$ ipython --no-banner

In [1]: import numpy as np

In [2]: np.set_printoptions(precision=1, suppress=True, linewidth=200, floatmode="fixed")

In [3]: tidy = lambda a: np.round(a, 1) + 0

In [4]: A2 = np.array([[-5, 2, 5], [5, -1, -2], [-2, 0, -3]])

In [5]: W0 = A2 + A2.T

In [6]: W0
Out[6]: 
array([[-10,   7,   3],
       [  7,  -2,  -2],
       [  3,  -2,  -6]])

In [7]: w, V = np.linalg.eigvalsh(W0)
---------------------------------------------------------------------------
ValueError                                Traceback (most recent call last)
Cell In[7], line 1
----> 1 w, V = np.linalg.eigvalsh(W0)

ValueError: too many values to unpack (expected 2)

In [8]: w, V = np.linalg.eigh(W0)

In [9]: print(tidy(V.T @ W0 @ V))
[[-15.4   0.0   0.0]
 [  0.0  -4.6   0.0]
 [  0.0   0.0   2.1]]

In [10]: w.sum(), np.trace(W0)
Out[10]: (np.float64(-18.0), np.int64(-18))

In [11]: print(np.abs(V[:, -1]).round(6).argmax())
1

In [12]: tidy(np.linalg.eigvalsh(W0 @ W0))
Out[12]: array([  4.3,  21.5, 238.2])

In [13]: (w > 1e-8).sum(), (w < -1e-8).sum()
Out[13]: (np.int64(1), np.int64(2))

In [14]: tidy(V @ np.diag(w) @ V.T)
Out[14]: 
array([[-10.0,   7.0,   3.0],
       [  7.0,  -2.0,  -2.0],
       [  3.0,  -2.0,  -6.0]])

In [15]: tidy(V.T @ V)
Out[15]: 
array([[1.0, 0.0, 0.0],
       [0.0, 1.0, 0.0],
       [0.0, 0.0, 1.0]])

In [16]: (W0 - W0.T) / 2
Out[16]: 
array([[0.0, 0.0, 0.0],
       [0.0, 0.0, 0.0],
       [0.0, 0.0, 0.0]])

In [17]: tidy(np.sort(np.abs(np.linalg.eigvals(W0))))
Out[17]: array([ 2.1,  4.6, 15.4])

In [18]: assert W0 == W0.T
---------------------------------------------------------------------------
ValueError                                Traceback (most recent call last)
Cell In[18], line 1
----> 1 assert W0 == W0.T

ValueError: The truth value of an array with more than one element is ambiguous. Use a.any() or a.all()

In [19]: W0 @ W0
Out[19]: 
array([[158, -90, -62],
       [-90,  57,  37],
       [-62,  37,  49]])

In [20]: np.linalg.determinant(W0)
---------------------------------------------------------------------------
AttributeError                            Traceback (most recent call last)
Cell In[20], line 1
----> 1 np.linalg.determinant(W0)

AttributeError: module 'numpy.linalg' has no attribute 'determinant'

In [21]: np.linalg.matrix_power(W0, 2)
Out[21]: 
array([[158, -90, -62],
       [-90,  57,  37],
       [-62,  37,  49]])

In [22]: np.allclose(W0 @ W0.T, W0.T @ W0)
Out[22]: True

In [23]: tidy(np.linalg.det(W0))
Out[23]: np.float64(148.0)

In [24]: tidy(np.abs(np.linalg.eigvals(W0)).max())
Out[24]: np.float64(15.4)

In [25]: np.trace(W0)
Out[25]: np.int64(-18)

In [26]: np.allclose(W0, W0.T)
Out[26]: True

In [27]: mat = np.array([[1, 3, -5], [0, -3, 3], [0, 0, 5]])

In [28]: mat
Out[28]: 
array([[ 1,  3, -5],
       [ 0, -3,  3],
       [ 0,  0,  5]])

In [29]: x0 = np.array([3, 2, 2])

In [30]: rhs = mat @ x0

In [31]: beta, lr = np.zeros(3), 1 / np.linalg.norm(mat, 2) ** 2

In [32]: for i in range(150):
    ...:     beta -= lr * mat.T @ (mat @ beta - rhs)
    ...:     if i % 50 == 0: print(i, round(np.linalg.norm(mat @ beta - rhs), 1))
    ...: 
0 7.2
50 1.4
100 1.0

In [33]: tidy(beta)
Out[33]: array([1.9, 2.1, 2.0])

In [34]: proj = np.triu(np.array([[3, 0, 3], [0, 0, 2], [1, 1, 0]]), 1) + np.eye(3)

In [35]: A2 = proj @ mat @ np.linalg.inv(proj)

In [36]: print(tidy(np.linalg.det(A2)))
-15.0

In [37]: F = np.load("a.npy")

In [38]: F
Out[38]: 
array([[-4,  4,  0, -3, -3,  3],
       [-4,  4,  0, -3, -3,  3],
       [-3,  5,  1, -2, -2,  4]])

In [39]: cov = F.T @ F

In [40]: tidy(np.linalg.svd(F, compute_uv=False) ** 2)
Out[40]: array([173.0,   4.0,   0.0])

In [41]: tidy(np.linalg.eigvalsh(cov)[::-1])
Out[41]: array([173.0,   4.0,   0.0,   0.0,   0.0,   0.0])

In [42]: np.linalg.matrix_rank(cov)
Out[42]: np.int64(2)

In [43]: np.allclose(cov, cov.T)
Out[43]: True

In [44]: tidy(F @ np.linalg.pinv(F) @ F)
Out[44]: 
array([[-4.0,  4.0,  0.0, -3.0, -3.0,  3.0],
       [-4.0,  4.0,  0.0, -3.0, -3.0,  3.0],
       [-3.0,  5.0,  1.0, -2.0, -2.0,  4.0]])

In [45]: print(np.allclose(F[:-1].T @ np.linalg.lstsq(F[:-1].T, F[-1])[0], F[-1]))
False

In [46]: np.linalg.lstsq(F[:-1].T, F[-1])[2]
Out[46]: np.int32(1)

In [47]: print(np.unique(F.round(6), axis=0).shape)
(2, 6)

In [48]: A2 = np.array([[1, 1], [1, -1]])

In [49]: rng = np.random.default_rng(14071)

In [50]: m1 = np.kron(A2, np.kron(A2, A2))[rng.permutation(8)][:3]

In [51]: m1
Out[51]: 
array([[ 1, -1,  1, -1,  1, -1,  1, -1],
       [ 1, -1,  1, -1, -1,  1, -1,  1],
       [ 1, -1, -1,  1,  1, -1, -1,  1]])

In [52]: A2 = np.array([[7, -3, 7],
    ...:     [-7, 1, 4],
    ...:     [3, 3, 5],
    ...:     [4, -2, -2],
    ...:     [1, 0, -5],
    ...:     [4, -1, 3],
    ...:     [-6, 8, -7],
    ...:     [-9, -1, 5]])

In [53]: np.einsum("ij->j", m1)
Out[53]: array([ 3, -3,  1, -1,  1, -1, -1,  1])

In [54]: print(m1 @ A2)
[[ 13  11 -10]
 [ 13  -9  30]
 [  9 -17   0]]

In [55]: np.einsum("ik,kj->ji", m1, A2)
Out[55]: 
array([[ 13,  13,   9],
       [ 11,  -9, -17],
       [-10,  30,   0]])

In [56]: print(np.vstack([m1, A2.T]).shape)
(6, 8)

In [57]: A2.T @ m1.T
Out[57]: 
array([[ 13,  13,   9],
       [ 11,  -9, -17],
       [-10,  30,   0]])

In [58]: u = np.array([1, 9, 4, 2])

In [59]: g = np.array([1, 5, 3, 4, 2])

In [60]: E = np.outer(u, g)

In [61]: print(E)
[[ 1  5  3  4  2]
 [ 9 45 27 36 18]
 [ 4 20 12 16  8]
 [ 2 10  6  8  4]]

In [62]: rank = np.linalg.matrix_rank(E)

In [63]: rank
Out[63]: np.int64(1)

In [64]: ns = np.linalg.svd(E)[2][rank:].T

In [65]: tidy(ns @ ns.T)
Out[65]: 
array([[ 1.0, -0.1, -0.1, -0.1,  0.0],
       [-0.1,  0.5, -0.3, -0.4, -0.2],
       [-0.1, -0.3,  0.8, -0.2, -0.1],
       [-0.1, -0.4, -0.2,  0.7, -0.1],
       [ 0.0, -0.2, -0.1, -0.1,  0.9]])

In [66]: [int(np.linalg.matrix_rank(E[:i])) for i in range(1, len(E) + 1)]
Out[66]: [1, 1, 1, 1]

In [67]: np.linalg.matrix_rank(E.T @ E), np.linalg.matrix_rank(E @ E.T)
Out[67]: (np.int64(1), np.int64(1))

In [68]: [int(np.linalg.matrix_rank(np.delete(E, i, axis=0))) for i in range(4)]
Out[68]: [1, 1, 1, 1]

In [69]: U, sv, vt = np.linalg.svd(E)

In [70]: V = vt[:(sv > 1e-8).sum()]

In [71]: x0 = E[1] + -1 * E[0] + rng.integers(2) * np.eye(5)[4]

In [72]: x0
Out[72]: array([ 8.0, 40.0, 24.0, 32.0, 16.0])

In [73]: print(tidy(V.T @ V))
[[0.0 0.1 0.1 0.1 0.0]
 [0.1 0.5 0.3 0.4 0.2]
 [0.1 0.3 0.2 0.2 0.1]
 [0.1 0.4 0.2 0.3 0.1]
 [0.0 0.2 0.1 0.1 0.1]]

In [74]: tidy(np.diag(V.T @ V))
Out[74]: array([0.0, 0.5, 0.2, 0.3, 0.1])

In [75]: u = np.array([1, 0])

In [76]: print(np.cross(E[0, :3], E[3, :3]))
[0 0 0]

In [77]: np.correlate(E[0], E[3], "full")
Out[77]: array([  4,  28,  58,  80, 110,  80,  58,  28,   4])

In [78]: np.array([np.convolve(row, u, "same") for row in E])
Out[78]: 
array([[ 1,  5,  3,  4,  2],
       [ 9, 45, 27, 36, 18],
       [ 4, 20, 12, 16,  8],
       [ 2, 10,  6,  8,  4]])

In [79]: A2 = E / np.sqrt((E ** 2).mean(axis=1, keepdims=True))

In [80]: np.linalg.matrix_rank(A2) == np.linalg.matrix_rank(E)
Out[80]: np.True_

In [81]: tidy(np.linalg.norm(A2, axis=1))
Out[81]: array([2.2, 2.2, 2.2, 2.2])

In [82]: tidy(A2[3])
Out[82]: array([0.3, 1.5, 0.9, 1.2, 0.6])

In [83]: arr = np.loadtxt("run9.csv", delimiter=",")

In [84]: arr
Out[84]: 
array([[4.0, 3.0, 0.0, 0.0, 0.0, 0.0],
       [3.0, 1.0, 3.0, 0.0, 0.0, 0.0],
       [0.0, 3.0, 0.0, 3.0, 0.0, 0.0],
       [0.0, 0.0, 3.0, 0.0, 3.0, 0.0],
       [0.0, 0.0, 0.0, 3.0, 3.0, 3.0],
       [0.0, 0.0, 0.0, 0.0, 3.0, 1.0]])

In [85]: [round(float(x), 1) for x in np.linalg.svd(arr, compute_uv=False)[:3]]
Out[85]: [6.8, 6.0, 4.7]

In [86]: print(tidy(np.abs(np.linalg.svd(arr)[2][-1])))
[0.3 0.4 0.2 0.4 0.2 0.6]

In [87]: np.argsort(-np.linalg.norm(arr, axis=0).round(6), kind="stable")[:3]
Out[87]: array([4, 0, 1])

In [88]: print(tidy(np.linalg.norm(arr, 2) / np.linalg.norm(arr)))
0.6

In [89]: np.linalg.cond(arr) > 100
Out[89]: np.True_

In [90]: np.linalg.matrix_rank(arr, rtol=0.1)
Out[90]: np.int64(5)

In [91]: round(np.log10(np.linalg.cond(arr)))
Out[91]: 2

In [92]: w, V = np.linalg.eigvalsh(arr)
---------------------------------------------------------------------------
ValueError                                Traceback (most recent call last)
Cell In[92], line 1
----> 1 w, V = np.linalg.eigvalsh(arr)

ValueError: too many values to unpack (expected 2)

In [93]: w, V = np.linalg.eigh(arr)

In [94]: np.unique(w.round(6) + 0, return_counts=True)[1]
Out[94]: array([1, 1, 1, 1, 1, 1])

In [95]: tidy(np.abs(V[:, -1]))
Out[95]: array([0.4, 0.4, 0.4, 0.4, 0.5, 0.3])

In [96]: print(tidy(w.sum()), np.trace(arr))
9.0 9.0

In [97]: print(tidy(np.linalg.svd(arr, compute_uv=False)))
[6.8 6.0 4.7 2.9 2.0 0.0]

In [98]: print(tidy(np.linalg.eigvalsh(arr @ arr)))
[ 0.0  4.1  8.2 22.1 36.5 46.1]

In [99]: tidy(V @ np.diag(w) @ V.T)
Out[99]: 
array([[4.0, 3.0, 0.0, 0.0, 0.0, 0.0],
       [3.0, 1.0, 3.0, 0.0, 0.0, 0.0],
       [0.0, 3.0, 0.0, 3.0, 0.0, 0.0],
       [0.0, 0.0, 3.0, 0.0, 3.0, 0.0],
       [0.0, 0.0, 0.0, 3.0, 3.0, 3.0],
       [0.0, 0.0, 0.0, 0.0, 3.0, 1.0]])

In [100]: feats = np.load("mat.npy")

In [101]: feats
Out[101]: 
array([[-3,  2, -5, -3, -2, -4],
       [ 2, -3,  2, -5, -3, -2],
       [-5,  2, -3,  2, -5, -3],
       [-3, -5,  2, -3,  2, -5],
       [-2, -3, -5,  2, -3,  2],
       [-4, -2, -3, -5,  2, -3]])

In [102]: x0 = np.array([7, 5, 8, 0, 3, 9])

In [103]: rhs = feats @ x0

In [104]: rhs
Out[104]: array([-93, -12, -91, -69, -60, -83])

In [105]: tidy(np.linalg.solve(feats, rhs + feats[:, 2]))
Out[105]: array([7.0, 5.0, 9.0, 0.0, 3.0, 9.0])

In [106]: cov = feats.T @ feats

In [107]: tidy(np.linalg.eigvalsh(cov)[::-1])
Out[107]: array([168.6, 126.1,  37.4,  36.4,  26.0,   1.4])

In [108]: cov
Out[108]: 
array([[ 67,   7,  50,  14,  17,  46],
       [  7,  55, -11,  32, -10,  17],
       [ 50, -11,  76,  -2,  32,  14],
       [ 14,  32,  -2,  76, -11,  50],
       [ 17, -10,  32, -11,  55,   7],
       [ 46,  17,  14,  50,   7,  67]])

In [109]: tidy(np.linalg.svd(feats, compute_uv=False) ** 2)
Out[109]: array([168.6, 126.1,  37.4,  36.4,  26.0,   1.4])

In [110]: [round(float(np.linalg.det(feats[:i, :i])), 2) + 0 for i in range(1, 7)]
Out[110]: [-3.0, 5.0, 32.0, 147.0, -9801.0, -32805.0]

In [111]: tidy(np.linalg.eigvalsh(feats).min())
Out[111]: np.float64(-13.0)

In [112]: def softmax(z):
     ...:     e = np.exp(z - z.max(axis=-1, keepdims=True))
     ...:     return e / e.sum(axis=-1, keepdims=True)
     ...: 

In [113]: tidy(softmax(F).sum(axis=1))
Out[113]: array([1.0, 1.0, 1.0])

In [114]: S = F @ F.T / np.sqrt(6)

In [115]: softmax(S).round(6).argmax(axis=1)
Out[115]: array([0, 0, 2])

In [116]: print(tidy(softmax(S)))
[[0.4 0.4 0.1]
 [0.4 0.4 0.1]
 [0.2 0.2 0.6]]

In [117]: tidy(softmax(S + np.triu(np.full(S.shape, -np.inf), 1)))
Out[117]: 
array([[1.0, 0.0, 0.0],
       [0.5, 0.5, 0.0],
       [0.2, 0.2, 0.6]])
